$ python -q
>>> import numpy as np
>>> np.set_printoptions(precision=2, suppress=True, linewidth=160)
>>> def rd(a):
...     return np.round(a, 2) + 0
... 
>>> arr = np.load("run14.npy")
>>> print(arr)
[[-5  0  5 -5]
 [ 3  2 -4  4]
 [ 1  0  5  0]
 [ 0  5 -2  1]
 [-1  3  1  3]
 [-3  2  5  4]
 [-2  2  0  5]
 [-2  5  3  0]
 [ 2  0 -1 -5]]
>>> Y = np.c_[arr[:, :1] @ np.array([[0]]), np.array([-2, -3, 2, -1, 2, -3, -2, -1, 2])]
>>> print(Y)
[[ 0 -2]
 [ 0 -3]
 [ 0  2]
 [ 0 -1]
 [ 0  2]
 [ 0 -3]
 [ 0 -2]
 [ 0 -1]
 [ 0  2]]
>>> print(np.linalg.matrix_rank(Y))
1
>>> print(rd(np.linalg.norm(Y - arr @ np.linalg.lstsq(arr, Y)[0], axis=0)))
[0.   4.71]
>>> print(rd(np.linalg.lstsq(arr, Y[:, 0])[0]))
[0. 0. 0. 0.]
>>> print(rd(arr.mean(axis=0)))
[-0.78  2.11  1.33  0.78]
>>> print(arr.sum(axis=1))
[-5  5  6  4  6  8  5  6 -4]
>>> print(np.diff(arr, axis=0))
[[ 8  2 -9  9]
 [-2 -2  9 -4]
 [-1  5 -7  1]
 [-1 -2  3  2]
 [-2 -1  4  1]
 [ 1  0 -5  1]
 [ 0  3  3 -5]
 [ 4 -5 -4 -5]]
>>> print(rd(np.linalg.norm(arr)))
18.73
>>> print(np.linalg.matrix_rank(arr))
4
>>> arr[:, 4]
Traceback (most recent call last):
  File "<python-input-15>", line 1, in <module>
    arr[:, 4]
    ~~~^^^^^^
IndexError: index 4 is out of bounds for axis 1 with size 4
>>> print(np.abs(arr).max())
5
>>> print(np.unravel_index(np.abs(arr).argmax(), arr.shape))
(np.int64(0), np.int64(0))
>>> hat = arr @ np.linalg.solve(arr.T @ arr, arr.T)
>>> print(np.trace(hat))
4.0
>>> print(np.allclose(hat @ hat, hat))
True
>>> print(np.linalg.matrix_rank(np.eye(9) - hat))
5
>>> G = arr.T @ arr
>>> print(rd(np.linalg.svd(arr, compute_uv=False) ** 2))
[148.59 139.95  43.64  18.82]
>>> print(np.linalg.matrix_rank(G))
4
>>> print(np.allclose(G, G.T))
True
>>> F = np.load("block3.npy")
>>> print(F)
[[ 3  2  4  0  5]
 [ 5 -3 -5  2 -5]
 [-1  4 -1  0  5]
 [-3  0  5 -3  2]
 [ 1  5 -2  5 -4]]
>>> hat = np.triu(np.array([[2, 2, 0, 1, 3],
...     [1, 1, 0, 0, 1],
...     [1, 2, 2, 0, 3],
...     [2, 1, 2, 3, 3],
...     [2, 0, 1, 1, 2]]), 1) + np.eye(5)
>>> Y = hat @ F @ np.linalg.inv(hat)
>>> print(np.trace(Y), np.trace(F))
-8.0 -8
>>> print(hat @ F - F @ hat)
[[ 10.   3. -11.  13. -43.]
 [  1.  -5.  -2.   0.  -7.]
 [  3.  17.  -6.  16. -10.]
 [  3.  21.  -6.  18.  -9.]
 [  0.  -2.   0.  -1. -17.]]
